$ ipython --no-banner

In [1]: import numpy as np

In [2]: np.set_printoptions(precision=1, suppress=True, linewidth=120, floatmode="fixed")

In [3]: K = np.array([[-1.0, 1.0, 0.0], [0.0, -1.0, 1.0], [0.0, 0.0, -1.0]])

In [4]: # triangular: eigenvalues sit on the diagonal

In [5]: np.linalg.matrix_power(K - np.diag(np.diag(K)), 3)
Out[5]: 
array([[0.0, 0.0, 0.0],
       [0.0, 0.0, 0.0],
       [0.0, 0.0, 0.0]])

In [6]: [int(np.linalg.matrix_rank(np.linalg.matrix_power(K, p))) for p in range(1, 4)]
Out[6]: [3, 3, 3]

In [7]: np.prod(np.diag(K)), round(float(np.linalg.det(K)), 1)
Out[7]: (np.float64(-1.0), -1.0)

In [8]: T = np.stack([K, 5 * K, K[::-1]])

In [9]: np.linalg.norm(T, axis=(1, 2))
Out[9]: array([ 2.2, 11.2,  2.2])

In [10]: np.linalg.matrix_rank(T)
Out[10]: array([3, 3, 3])

In [11]: T.shape
Out[11]: (3, 3, 3)

In [12]: np.linalg.matrix_rank(T.reshape(3, -1))
Out[12]: np.int64(2)

In [13]: (T @ K.T).shape
Out[13]: (3, 3, 3)

In [14]: K @ K
Out[14]: 
array([[ 1.0, -2.0,  1.0],
       [ 0.0,  1.0, -2.0],
       [ 0.0,  0.0,  1.0]])

In [15]: (K + K.T) / 2
Out[15]: 
array([[-1.0,  0.5,  0.0],
       [ 0.5, -1.0,  0.5],
       [ 0.0,  0.5, -1.0]])

In [16]: np.allclose(K, K.T)
Out[16]: False

In [17]: np.linalg.matrix_power(K, 2)
Out[17]: 
array([[ 1.0, -2.0,  1.0],
       [ 0.0,  1.0, -2.0],
       [ 0.0,  0.0,  1.0]])

In [18]: np.round(np.linalg.det(K), 1)
Out[18]: np.float64(-1.0)

In [19]: np.trace(K)
Out[19]: np.float64(-3.0)

In [20]: w, evecs = np.linalg.eig(K)

In [21]: K @ evecs[:, 0] - w[0] * evecs[:, 0]
Out[21]: array([0.0, 0.0, 0.0])

In [22]: np.sort(np.linalg.eigvals(np.linalg.inv(K)))
Out[22]: array([-1.0, -1.0, -1.0])

In [23]: rng = np.random.default_rng(236637)

In [24]: E = np.eye(8, dtype=int)[rng.permutation(8)] * np.array([3, 1, 3, 0, -3, -2, 2, 3])

In [25]: E
Out[25]: 
array([[ 0,  0,  0,  0,  0,  0,  0,  3],
       [ 0,  0,  0,  0,  0,  0,  0,  0],
       [ 3,  0,  0,  0,  0,  0,  0,  0],
       [ 0,  0,  0,  0,  0, -2,  0,  0],
       [ 0,  0,  0,  0, -3,  0,  0,  0],
       [ 0,  0,  3,  0,  0,  0,  0,  0],
       [ 0,  1,  0,  0,  0,  0,  0,  0],
       [ 0,  0,  0,  0,  0,  0,  2,  0]])

In [26]: # splits into 2 blocks

In [27]: u = np.array([1, 2])

In [28]: np.polyval(u, E[1])
Out[28]: array([2, 2, 2, 2, 2, 2, 2, 2])

In [29]: np.array([np.convolve(row, u, "same") for row in E])
Out[29]: 
array([[ 0,  0,  0,  0,  0,  0,  0,  3],
       [ 0,  0,  0,  0,  0,  0,  0,  0],
       [ 3,  6,  0,  0,  0,  0,  0,  0],
       [ 0,  0,  0,  0,  0, -2, -4,  0],
       [ 0,  0,  0,  0, -3, -6,  0,  0],
       [ 0,  0,  3,  6,  0,  0,  0,  0],
       [ 0,  1,  2,  0,  0,  0,  0,  0],
       [ 0,  0,  0,  0,  0,  0,  2,  4]])

In [30]: np.convolve(E[1], u)
Out[30]: array([0, 0, 0, 0, 0, 0, 0, 0, 0])

In [31]: E @ np.linalg.pinv(E) @ E
Out[31]: 
array([[ 0.0,  0.0,  0.0,  0.0,  0.0,  0.0,  0.0,  3.0],
       [ 0.0,  0.0,  0.0,  0.0,  0.0,  0.0,  0.0,  0.0],
       [ 3.0,  0.0,  0.0,  0.0,  0.0,  0.0,  0.0,  0.0],
       [ 0.0,  0.0,  0.0,  0.0,  0.0, -2.0,  0.0,  0.0],
       [ 0.0,  0.0,  0.0,  0.0, -3.0,  0.0,  0.0,  0.0],
       [ 0.0,  0.0,  3.0,  0.0,  0.0,  0.0,  0.0,  0.0],
       [ 0.0,  1.0,  0.0,  0.0,  0.0,  0.0,  0.0,  0.0],
       [ 0.0,  0.0,  0.0,  0.0,  0.0,  0.0,  2.0,  0.0]])

In [32]: np.unique(E.round(6), axis=0).shape
Out[32]: (8, 8)

In [33]: np.abs(np.diag(np.linalg.qr(E)[1])) > 1e-9
Out[33]: array([ True,  True,  True, False,  True, False,  True, False])

In [34]: [round(float(x), 1) for x in np.linalg.svd(E, compute_uv=False)[:3]]
Out[34]: [3.0, 3.0, 3.0]

In [35]: (np.linalg.matrix_power((E != 0) + (E.T != 0) + np.eye(8), 8) > 0).astype(int)
Out[35]: 
array([[1, 1, 1, 1, 0, 1, 1, 1],
       [1, 1, 1, 1, 0, 1, 1, 1],
       [1, 1, 1, 1, 0, 1, 1, 1],
       [1, 1, 1, 1, 0, 1, 1, 1],
       [0, 0, 0, 0, 1, 0, 0, 0],
       [1, 1, 1, 1, 0, 1, 1, 1],
       [1, 1, 1, 1, 0, 1, 1, 1],
       [1, 1, 1, 1, 0, 1, 1, 1]])

In [36]: round(float(np.linalg.det(E)), 1)
Out[36]: 0.0

In [37]: C2 = E.T @ E

In [38]: np.trace(C2), (E ** 2).sum()
Out[38]: (np.int64(45), np.int64(45))

In [39]: np.diag(C2)
Out[39]: array([9, 1, 9, 0, 9, 4, 4, 9])

In [40]: np.allclose(C2, C2.T)
Out[40]: True

In [41]: (E @ E.T).shape
Out[41]: (8, 8)

In [42]: X = np.loadtxt("block7.csv", delimiter=",")

In [43]: X
Out[43]: 
array([[ 0.0,  0.0,  0.0],
       [16.0, 14.0, 11.0],
       [ 0.0,  0.0,  0.0],
       [23.0, 19.0, 15.0],
       [ 2.0,  0.0,  0.0],
       [ 0.0,  0.0,  0.0],
       [16.0, 18.0, 12.0],
       [ 0.0,  0.0,  0.0],
       [ 0.0,  0.0,  0.0],
       [ 9.0,  5.0,  6.0],
       [ 0.0,  0.0,  0.0],
       [ 2.0,  4.0,  3.0],
       [16.0, 14.0, 11.0],
       [ 0.0,  0.0,  0.0],
       [ 9.0,  1.0,  5.0],
       [23.0, 19.0, 15.0],
       [ 0.0,  0.0,  0.0],
       [ 0.0,  0.0,  0.0],
       [ 2.0,  4.0,  3.0],
       [ 0.0,  0.0,  0.0],
       [23.0, 23.0, 16.0],
       [ 0.0,  0.0,  0.0],
       [30.0, 28.0, 20.0],
       [ 2.0,  0.0,  0.0],
       [ 9.0,  1.0,  5.0],
       [16.0, 10.0, 10.0],
       [ 2.0,  8.0,  4.0],
       [ 2.0,  4.0,  3.0],
       [ 0.0,  0.0,  0.0]])

In [44]: # rows 0 and 2 are equal

In [45]: C2 = np.cov(X, rowvar=False)

In [46]: np.linalg.eigvalsh(C2)[::-1]
Out[46]: array([188.3,   4.2,   0.2])

In [47]: C2.shape
Out[47]: (3, 3)

In [48]: left, sigma, vt = np.linalg.svd(E)

In [49]: sigma
Out[49]: array([3.0, 3.0, 3.0, 3.0, 2.0, 2.0, 1.0, 0.0])

In [50]: B = left[:, :7] @ np.diag(sigma[:7]) @ vt[:7]

In [51]: np.linalg.matrix_rank(E, rtol=0.05)
Out[51]: np.int64(7)

In [52]: round(float(np.linalg.norm(E - B) / np.linalg.norm(E)), 1)
Out[52]: 0.0

In [53]: np.abs(E - B).max()
Out[53]: np.float64(0.0)

In [54]: np.linalg.matrix_rank(B)
Out[54]: np.int64(7)

In [55]: proj = X @ np.linalg.solve(X.T @ X, X.T)

In [56]: np.round(proj @ X[:, 1], 1) + 0
Out[56]: 
array([ 0.0, 14.0,  0.0, 19.0,  0.0,  0.0, 18.0,  0.0,  0.0,  5.0,  0.0,  4.0, 14.0,  0.0,  1.0, 19.0,  0.0,  0.0,
        4.0,  0.0, 23.0,  0.0, 28.0,  0.0,  1.0, 10.0,  8.0,  4.0,  0.0])

In [57]: np.diag(proj)
Out[57]: 
array([0.0, 0.1, 0.0, 0.1, 0.1, 0.0, 0.2, 0.0, 0.0, 0.1, 0.0, 0.2, 0.1, 0.0, 0.3, 0.1, 0.0, 0.0, 0.2, 0.0, 0.2, 0.0,
       0.3, 0.1, 0.3, 0.1, 0.3, 0.2, 0.0])

In [58]: round(float(np.trace(proj)), 1)
Out[58]: 3.0

In [59]: Xs = X - X.mean(axis=0)

In [60]: evecs = np.linalg.svd(Xs)[2][:1]

In [61]: B = Xs - Xs @ evecs.T @ evecs

In [62]: np.diag(evecs.T @ evecs)
Out[62]: array([0.4, 0.4, 0.2])

In [63]: (Xs @ evecs.T).std(axis=0)
Out[63]: array([13.5])

In [64]: round(np.linalg.norm(B) / np.linalg.norm(Xs), 1)
Out[64]: np.float64(0.2)

In [65]: W = np.array([[0, -6], [3, -2], [-2, 5]])

In [66]: b = np.array([0, 0])

In [67]: H = np.maximum(X @ W + b, 0)

In [68]: np.linalg.matrix_rank(H)
Out[68]: np.int64(1)

In [69]: (H > 0).astype(int)
Out[69]: 
array([[0, 0],
       [1, 0],
       [0, 0],
       [1, 0],
       [0, 0],
       [0, 0],
       [1, 0],
       [0, 0],
       [0, 0],
       [1, 0],
       [0, 0],
       [1, 0],
       [1, 0],
       [0, 0],
       [0, 0],
       [1, 0],
       [0, 0],
       [0, 0],
       [1, 0],
       [0, 0],
       [1, 0],
       [0, 0],
       [1, 0],
       [0, 0],
       [0, 0],
       [1, 0],
       [1, 0],
       [1, 0],
       [0, 0]])

In [70]: cent = np.array([[2, 1, 0], [1, 3, 0]])

In [71]: W @ cent
Out[71]: 
array([[ -6, -18,   0],
       [  4,  -3,   0],
       [  1,  13,   0]])
